% ipython --no-banner

In [1]: import numpy as np

In [2]: from numpy import linalg as LA

In [3]: np.set_printoptions(suppress=True, linewidth=100)

In [4]: def tidy(a):
   ...:     return np.round(a, 3) + 0
   ...: 

In [5]: A = np.loadtxt("block15.csv", delimiter=",")

In [6]: A
Out[6]: 
array([[0., 0., 0., 0., 0., 0., 0., 0., 0., 0., 0., 0., 1.],
       [0., 0., 0., 0., 0., 0., 0., 0., 1., 0., 0., 0., 0.],
       [0., 0., 0., 1., 0., 0., 0., 0., 0., 0., 0., 0., 0.],
       [0., 0., 0., 0., 0., 0., 0., 0., 0., 0., 1., 0., 0.],
       [0., 0., 0., 0., 0., 0., 0., 1., 0., 0., 0., 0., 0.],
       [0., 1., 0., 0., 0., 0., 0., 0., 0., 0., 0., 0., 0.],
       [0., 0., 0., 0., 1., 0., 0., 0., 0., 0., 0., 0., 0.],
       [0., 0., 0., 0., 0., 1., 0., 0., 0., 0., 0., 0., 0.],
       [0., 0., 0., 0., 0., 0., 0., 0., 0., 1., 0., 0., 0.],
       [1., 0., 0., 0., 0., 0., 0., 0., 0., 0., 0., 0., 0.],
       [0., 0., 0., 0., 0., 0., 0., 0., 0., 0., 0., 1., 0.],
       [0., 0., 0., 0., 0., 0., 1., 0., 0., 0., 0., 0., 0.],
       [0., 0., 1., 0., 0., 0., 0., 0., 0., 0., 0., 0., 0.]])

In [7]: # keeps lengths

In [8]: tidy(LA.svd(A, compute_uv=False))
Out[8]: array([1., 1., 1., 1., 1., 1., 1., 1., 1., 1., 1., 1., 1.])

In [9]: A2 = A / np.sqrt((A ** 2).mean(axis=1, keepdims=True))

In [10]: tidy(LA.norm(A2, axis=1))
Out[10]: array([3.606, 3.606, 3.606, 3.606, 3.606, 3.606, 3.606, 3.606, 3.606, 3.606, 3.606, 3.606, 3.606])

In [11]: tidy(A2[6])
Out[11]: array([0.   , 0.   , 0.   , 0.   , 3.606, 0.   , 0.   , 0.   , 0.   , 0.   , 0.   , 0.   , 0.   ])

In [12]: vec = np.array([2, 0, 4, 5, -4, 2, 5, 3, 2, -3, -2, -1, 3])

In [13]: [p for p in range(1, 25) if np.allclose(LA.matrix_power(A, p), np.eye(13))]
Out[13]: [13]

In [14]: tidy(np.sort(np.abs(np.degrees(np.angle(LA.eigvals(A))))))
Out[14]: 
array([  0.   ,  27.692,  27.692,  55.385,  55.385,  83.077,  83.077, 110.769, 110.769, 138.462,
       138.462, 166.154, 166.154])

In [15]: tidy(np.abs(LA.eigvals(A)))
Out[15]: array([1., 1., 1., 1., 1., 1., 1., 1., 1., 1., 1., 1., 1.])

In [16]: tidy(LA.det(A))
Out[16]: np.float64(1.0)

In [17]: tidy(LA.norm(vec)), tidy(LA.norm(A @ vec))
Out[17]: (np.float64(11.225), np.float64(11.225))

In [18]: A.T @ (A @ vec)
Out[18]: array([ 2.,  0.,  4.,  5., -4.,  2.,  5.,  3.,  2., -3., -2., -1.,  3.])

In [19]: vec = np.array([2, -1, 0, 2, 0, 2, 1, 2, -2, 2, -2, 1, 1])

In [20]: h = np.maximum(A @ vec, 0)

In [21]: np.maximum(A @ (3 * vec), 0)
Out[21]: array([3., 0., 6., 0., 6., 0., 0., 6., 6., 6., 3., 3., 0.])

In [22]: tidy(np.tanh(A @ vec))
Out[22]: 
array([ 0.762, -0.964,  0.964, -0.964,  0.964, -0.762,  0.   ,  0.964,  0.964,  0.964,  0.762,
        0.762,  0.   ])

In [23]: h
Out[23]: array([1., 0., 2., 0., 2., 0., 0., 2., 2., 2., 1., 1., 0.])

In [24]: data = np.loadtxt("test11.csv", delimiter=",")

In [25]: data
Out[25]: 
array([[ 0.47 , -0.782, -0.08 ,  0.207, -0.782,  0.994,  0.01 ,  0.345, -0.933,  0.508, -0.226,
        -0.501],
       [ 0.933, -0.1  ,  0.827, -0.07 , -0.938, -0.706,  0.951,  0.952, -0.987, -0.943,  0.797,
         0.168],
       [-1.   , -0.963, -0.523,  0.139, -0.207, -0.885, -0.949, -0.998,  0.3  ,  0.07 , -0.998,
         0.04 ],
       [-0.197,  0.345, -0.508, -0.617,  0.901, -0.38 , -0.414, -0.414,  0.909,  0.706, -0.235,
        -0.08 ],
       [ 1.   ,  0.821,  0.02 , -0.954,  0.881,  0.845,  0.949,  0.995, -0.159,  0.726,  0.984,
        -0.47 ],
       [-0.999, -0.02 , -0.988,  0.786,  0.995,  0.996, -1.   , -1.   ,  1.   ,  0.999, -0.985,
        -0.38 ],
       [ 0.97 , -0.834,  0.641, -0.929, -0.843,  0.47 ,  0.976,  0.978, -0.998, -0.585,  0.354,
        -0.501],
       [ 0.963, -0.909, -0.894, -1.   ,  0.992,  0.996,  0.572,  0.811, -0.336,  0.998, -0.762,
        -0.933],
       [-0.982, -0.11 ,  0.629,  0.523, -0.74 , -0.999,  0.139, -0.726, -0.264, -0.963, -0.641,
         0.641],
       [-1.   , -0.592,  0.327,  0.454, -0.493, -1.   , -0.635, -0.984,  0.422, -0.937, -0.974,
         0.658],
       [ 1.   ,  0.9  ,  0.84 , -0.757, -0.414, -0.405,  0.995,  0.999, -0.947, -0.84 ,  0.998,
         0.05 ],
       [-0.903, -0.572, -0.867, -0.282,  0.892,  0.979, -0.941, -0.93 ,  0.922,  0.978, -0.896,
        -0.515],
       [ 0.954,  0.982, -0.462, -0.744,  0.995, -0.954,  0.03 ,  0.501,  0.998,  0.686,  0.915,
         0.31 ],
       [ 0.923,  0.701,  0.664,  0.77 , -0.808, -0.282,  0.67 ,  0.831, -0.623, -0.843,  0.915,
         0.38 ],
       [ 0.999, -0.3  , -0.965, -0.985,  0.996,  1.   , -0.478,  0.856,  0.804,  1.   ,  0.462,
        -0.949],
       [-1.   , -0.84 ,  0.675,  1.   , -0.999, -0.903, -0.974, -0.999, -0.749, -0.991, -0.98 ,
         0.814],
       [ 0.84 , -0.851, -0.1  , -0.986,  0.388,  0.585,  0.867,  0.856, -0.948,  0.598, -0.446,
        -0.664],
       [-0.999,  0.735, -0.08 ,  0.721,  0.757, -1.   , -0.892, -0.99 ,  0.995, -0.8  , -0.837,
         0.804],
       [ 0.995,  0.371, -0.565, -0.97 ,  0.961,  0.932,  0.641,  0.922,  0.478,  0.949,  0.735,
        -0.629],
       [ 0.336, -0.797,  0.197, -0.354, -0.766,  0.867,  0.515,  0.523, -0.961, -0.04 , -0.319,
        -0.388],
       [-0.999, -0.774,  0.02 ,  1.   , -0.996,  0.994, -0.989, -0.993, -0.558, -0.515, -0.883,
         0.354],
       [ 0.883, -0.744,  0.537,  0.804, -0.987,  0.997,  0.558,  0.827, -0.995, -0.43 ,  0.53 ,
        -0.354],
       [ 0.999,  0.47 , -0.862, -0.955,  0.987,  1.   ,  0.1  ,  0.937,  0.8  ,  0.998,  0.864,
        -0.837],
       [ 1.   ,  0.872,  0.08 , -0.978,  0.949, -0.38 ,  0.958,  0.992,  0.327,  0.523,  0.975,
        -0.291],
       [ 0.97 ,  0.67 ,  0.675,  0.701, -0.827,  0.129,  0.766,  0.909, -0.774, -0.811,  0.939,
         0.282],
       [ 0.938, -0.797,  0.793, -0.982, -0.757, -0.949,  0.993,  0.983, -0.998, -0.896,  0.226,
        -0.282],
       [-0.706,  0.09 ,  0.856,  0.975, -0.991, -0.909,  0.38 , -0.01 , -0.929, -0.988,  0.422,
         0.67 ],
       [-0.797,  0.207, -0.706,  0.686,  0.696,  0.926, -0.934, -0.896,  0.954,  0.879, -0.493,
        -0.1  ]])

In [26]: d = LA.norm(data[:, None] - data[None], axis=-1)

In [27]: np.unravel_index(d.round(6).argmax(), d.shape)
Out[27]: (np.int64(15), np.int64(22))

In [28]: tidy(d[:5, :5])
Out[28]: 
array([[0.   , 3.058, 3.403, 3.415, 3.227],
       [3.058, 0.   , 4.5  , 4.268, 3.452],
       [3.403, 4.5  , 0.   , 2.532, 5.025],
       [3.415, 4.268, 2.532, 0.   , 3.19 ],
       [3.227, 3.452, 5.025, 3.19 , 0.   ]])

In [29]: d.shape
Out[29]: (28, 28)

In [30]: d[7].round(6).argsort(kind="stable")[:4]
Out[30]: array([ 7, 16, 14, 18])

In [31]: d.mean(axis=1).argmax()
Out[31]: np.int64(15)

In [32]: np.flatnonzero(d[7] < d.mean() / 2)
Out[32]: array([ 7, 16])

In [33]: cov = np.cov(data, rowvar=False)

In [34]: tidy(data.std(axis=0))
Out[34]: array([0.886, 0.672, 0.631, 0.774, 0.845, 0.837, 0.752, 0.841, 0.792, 0.801, 0.757, 0.525])

In [35]: tidy(np.median(data, axis=0))
Out[35]: 
array([ 0.861, -0.105,  0.02 , -0.176, -0.31 ,  0.3  ,  0.26 ,  0.667, -0.3  ,  0.015,  0.   ,
       -0.191])

In [36]: cov.shape
Out[36]: (12, 12)

In [37]: tidy(np.corrcoef(data[:, 3], data[:, 0])[0, 1])
Out[37]: np.float64(-0.668)

In [38]: T = data.reshape(28, 2, -1)

In [39]: np.swapaxes(T, 1, 2)[10]
Out[39]: 
array([[ 1.   ,  0.995],
       [ 0.9  ,  0.999],
       [ 0.84 , -0.947],
       [-0.757, -0.84 ],
       [-0.414,  0.998],
       [-0.405,  0.05 ]])

In [40]: np.einsum("ihd,jhd->hij", T, T).shape
Out[40]: (2, 28, 28)

In [41]: Xc = (data - data.mean(axis=0)) / data.std(axis=0)

In [42]: tidy(Xc.std(axis=0))
Out[42]: array([1., 1., 1., 1., 1., 1., 1., 1., 1., 1., 1., 1.])

In [43]: np.argwhere(np.abs(Xc) > 2)
Out[43]: array([], shape=(0, 2), dtype=int64)

In [44]: b = LA.lstsq(np.delete(Xc, 5, axis=1), Xc[:, 5])[0]

In [45]: tidy(1 - np.var(Xc[:, 5] - np.delete(Xc, 5, axis=1) @ b))
Out[45]: np.float64(0.856)

In [46]: A2 = data / LA.norm(data, axis=1, keepdims=True)

In [47]: cov = A2 @ A2.T

In [48]: (cov - 2 * np.eye(28)).round(6).argmax(axis=1)
Out[48]: 
array([19, 25,  9, 11, 18, 27, 25, 16, 15, 15,  1,  5, 23, 24, 22,  9,  7,  9, 22,  0, 15, 19, 18,
        4, 13,  1,  8,  5])

In [49]: tidy(np.degrees(np.arccos(np.clip(cov[7, 10], -1, 1))))
Out[49]: np.float64(94.109)

In [50]: m1 = np.load("a.npy")

In [51]: m1
Out[51]: 
array([[7, 0, 0, 0, 0, 0, 0, 0, 0],
       [0, 4, 0, 0, 0, 0, 0, 0, 0],
       [0, 0, 6, 0, 0, 0, 0, 0, 0],
       [0, 0, 0, 9, 0, 0, 0, 0, 0],
       [0, 0, 0, 0, 1, 0, 0, 0, 0],
       [0, 0, 0, 0, 0, 7, 0, 0, 0],
       [0, 0, 0, 0, 0, 0, 9, 0, 0],
       [0, 0, 0, 0, 0, 0, 0, 1, 0],
       [0, 0, 0, 0, 0, 0, 0, 0, 2]])

In [52]: L = LA.cholesky(m1)

In [53]: tidy(L)
Out[53]: 
array([[2.646, 0.   , 0.   , 0.   , 0.   , 0.   , 0.   , 0.   , 0.   ],
       [0.   , 2.   , 0.   , 0.   , 0.   , 0.   , 0.   , 0.   , 0.   ],
       [0.   , 0.   , 2.449, 0.   , 0.   , 0.   , 0.   , 0.   , 0.   ],
       [0.   , 0.   , 0.   , 3.   , 0.   , 0.   , 0.   , 0.   , 0.   ],
       [0.   , 0.   , 0.   , 0.   , 1.   , 0.   , 0.   , 0.   , 0.   ],
       [0.   , 0.   , 0.   , 0.   , 0.   , 2.646, 0.   , 0.   , 0.   ],
       [0.   , 0.   , 0.   , 0.   , 0.   , 0.   , 3.   , 0.   , 0.   ],
       [0.   , 0.   , 0.   , 0.   , 0.   , 0.   , 0.   , 1.   , 0.   ],
       [0.   , 0.   , 0.   , 0.   , 0.   , 0.   , 0.   , 0.   , 1.414]])

In [54]: tidy(L @ L.T)
Out[54]: 
array([[7., 0., 0., 0., 0., 0., 0., 0., 0.],
       [0., 4., 0., 0., 0., 0., 0., 0., 0.],
       [0., 0., 6., 0., 0., 0., 0., 0., 0.],
       [0., 0., 0., 9., 0., 0., 0., 0., 0.],
       [0., 0., 0., 0., 1., 0., 0., 0., 0.],
       [0., 0., 0., 0., 0., 7., 0., 0., 0.],
       [0., 0., 0., 0., 0., 0., 9., 0., 0.],
       [0., 0., 0., 0., 0., 0., 0., 1., 0.],
       [0., 0., 0., 0., 0., 0., 0., 0., 2.]])

In [55]: tidy(np.diag(L) ** 2)
Out[55]: array([7., 4., 6., 9., 1., 7., 9., 1., 2.])

In [56]: LA.eigvalsh(m1).min() > 0
Out[56]: np.True_

In [57]: m1 / np.sqrt(np.outer(np.diag(m1), np.diag(m1)))
Out[57]: 
array([[1., 0., 0., 0., 0., 0., 0., 0., 0.],
       [0., 1., 0., 0., 0., 0., 0., 0., 0.],
       [0., 0., 1., 0., 0., 0., 0., 0., 0.],
       [0., 0., 0., 1., 0., 0., 0., 0., 0.],
       [0., 0., 0., 0., 1., 0., 0., 0., 0.],
       [0., 0., 0., 0., 0., 1., 0., 0., 0.],
       [0., 0., 0., 0., 0., 0., 1., 0., 0.],
       [0., 0., 0., 0., 0., 0., 0., 1., 0.],
       [0., 0., 0., 0., 0., 0., 0., 0., 1.]])

In [58]: tidy(np.prod(np.diag(L)) ** 2), tidy(LA.det(m1))
Out[58]: (np.float64(190512.0), np.float64(190512.0))
